$ ipython --no-banner

In [1]: import numpy as np

In [2]: import numpy.linalg as la

In [3]: np.set_printoptions(precision=2, suppress=True, linewidth=160)

In [4]: data = np.loadtxt("arr.csv", delimiter=",")

In [5]: data
Out[5]: 
array([[ 0.96,  2.98,  0.97],
       [ 1.01,  3.01,  0.97],
       [ 1.01,  3.02,  0.99],
       [ 0.99,  3.02,  0.97],
       [ 1.01,  3.02,  0.99],
       [ 0.94,  3.  ,  1.04],
       [ 1.  ,  3.01,  1.01],
       [ 1.03,  2.99,  1.02],
       [ 1.02,  2.99,  0.99],
       [ 1.  ,  3.03,  0.99],
       [ 0.96,  2.99,  0.99],
       [ 1.01,  2.98,  0.98],
       [ 1.  ,  3.  ,  0.98],
       [ 0.97,  2.98,  1.03],
       [ 1.  ,  3.03,  1.01],
       [-0.01,  1.  ,  2.01],
       [-0.02,  0.98,  2.01],
       [-0.01,  0.99,  2.02],
       [-0.01,  1.02,  2.  ],
       [ 0.01,  1.01,  1.98],
       [-0.01,  1.  ,  1.99],
       [-0.02,  0.99,  2.01],
       [-0.01,  0.98,  1.98],
       [ 0.02,  1.04,  1.99],
       [ 0.03,  0.98,  2.02],
       [-0.01,  1.  ,  2.01],
       [ 0.  ,  0.99,  2.04],
       [ 0.  ,  0.98,  2.05],
       [-0.02,  1.03,  2.01],
       [-0.03,  0.97,  2.01]])

In [6]: # rows 2 and 4 are equal

In [7]: t3 = np.stack([data, -1 * data, data[::-1]])

In [8]: la.matrix_rank(t3)
Out[8]: array([3, 3, 3])

In [9]: (t3 @ data.T).shape
Out[9]: (3, 30, 30)

In [10]: left, sv, vt = la.svd(data)

In [11]: np.argmax(sv[:-1] / (sv[1:] + 1e-6)) + 1
Out[11]: np.int64(2)

In [12]: B = left[:, :2] @ np.diag(sv[:2]) @ vt[:2]

In [13]: np.round(la.norm(data - B) / la.norm(data), 2)
Out[13]: np.float64(0.01)

In [14]: B.round(2) + 0
Out[14]: 
array([[ 0.98,  2.97,  0.97],
       [ 1.  ,  3.01,  0.97],
       [ 1.  ,  3.02,  0.99],
       [ 1.  ,  3.01,  0.97],
       [ 1.  ,  3.02,  0.99],
       [ 0.98,  2.99,  1.05],
       [ 0.99,  3.01,  1.01],
       [ 0.99,  3.01,  1.01],
       [ 0.99,  3.  ,  0.98],
       [ 1.  ,  3.03,  0.99],
       [ 0.98,  2.98,  0.99],
       [ 0.99,  2.99,  0.98],
       [ 1.  ,  3.  ,  0.98],
       [ 0.98,  2.98,  1.03],
       [ 1.  ,  3.03,  1.01],
       [-0.01,  1.  ,  2.01],
       [-0.01,  0.98,  2.01],
       [-0.01,  0.99,  2.02],
       [ 0.  ,  1.02,  2.  ],
       [ 0.01,  1.01,  1.98],
       [ 0.  ,  1.  ,  1.99],
       [-0.01,  0.99,  2.01],
       [-0.01,  0.98,  1.98],
       [ 0.02,  1.04,  1.99],
       [-0.01,  0.99,  2.01],
       [-0.01,  1.  ,  2.01],
       [-0.01,  1.  ,  2.04],
       [-0.02,  0.99,  2.05],
       [ 0.  ,  1.02,  2.01],
       [-0.02,  0.97,  2.01]])

In [15]: np.round(np.abs(data - B).max(), 2)
Out[15]: np.float64(0.04)

In [16]: la.matrix_rank(B)
Out[16]: np.int64(2)

In [17]: B = np.c_[data[:, :1] @ np.array([[-2]]), np.array([1, 2, -1, -2, 1, -1, 0, -1, 0, -1, 0, 0, 2, 0, -1, 1, 2, 0, 0, -1, -1, 1, -1, 0, -2, 0, 0, -2, -1, 0])]

In [18]: B
Out[18]: 
array([[-1.92,  1.  ],
       [-2.02,  2.  ],
       [-2.02, -1.  ],
       [-1.98, -2.  ],
       [-2.02,  1.  ],
       [-1.88, -1.  ],
       [-2.  ,  0.  ],
       [-2.06, -1.  ],
       [-2.04,  0.  ],
       [-2.  , -1.  ],
       [-1.92,  0.  ],
       [-2.02,  0.  ],
       [-2.  ,  2.  ],
       [-1.94,  0.  ],
       [-2.  , -1.  ],
       [ 0.02,  1.  ],
       [ 0.04,  2.  ],
       [ 0.02,  0.  ],
       [ 0.02,  0.  ],
       [-0.02, -1.  ],
       [ 0.02, -1.  ],
       [ 0.04,  1.  ],
       [ 0.02, -1.  ],
       [-0.04,  0.  ],
       [-0.06, -2.  ],
       [ 0.02,  0.  ],
       [ 0.  ,  0.  ],
       [ 0.  , -2.  ],
       [ 0.04, -1.  ],
       [ 0.06,  0.  ]])

In [19]: la.norm(la.qr(data)[0].T @ B, axis=0) ** 2 / ((B ** 2).sum(axis=0) + 1e-12)
Out[19]: array([1.  , 0.05])

In [20]: la.matrix_rank(B)
Out[20]: np.int64(2)

In [21]: np.round(la.norm(B - data @ la.lstsq(data, B)[0], axis=0), 2) + 0
Out[21]: array([0.  , 5.92])
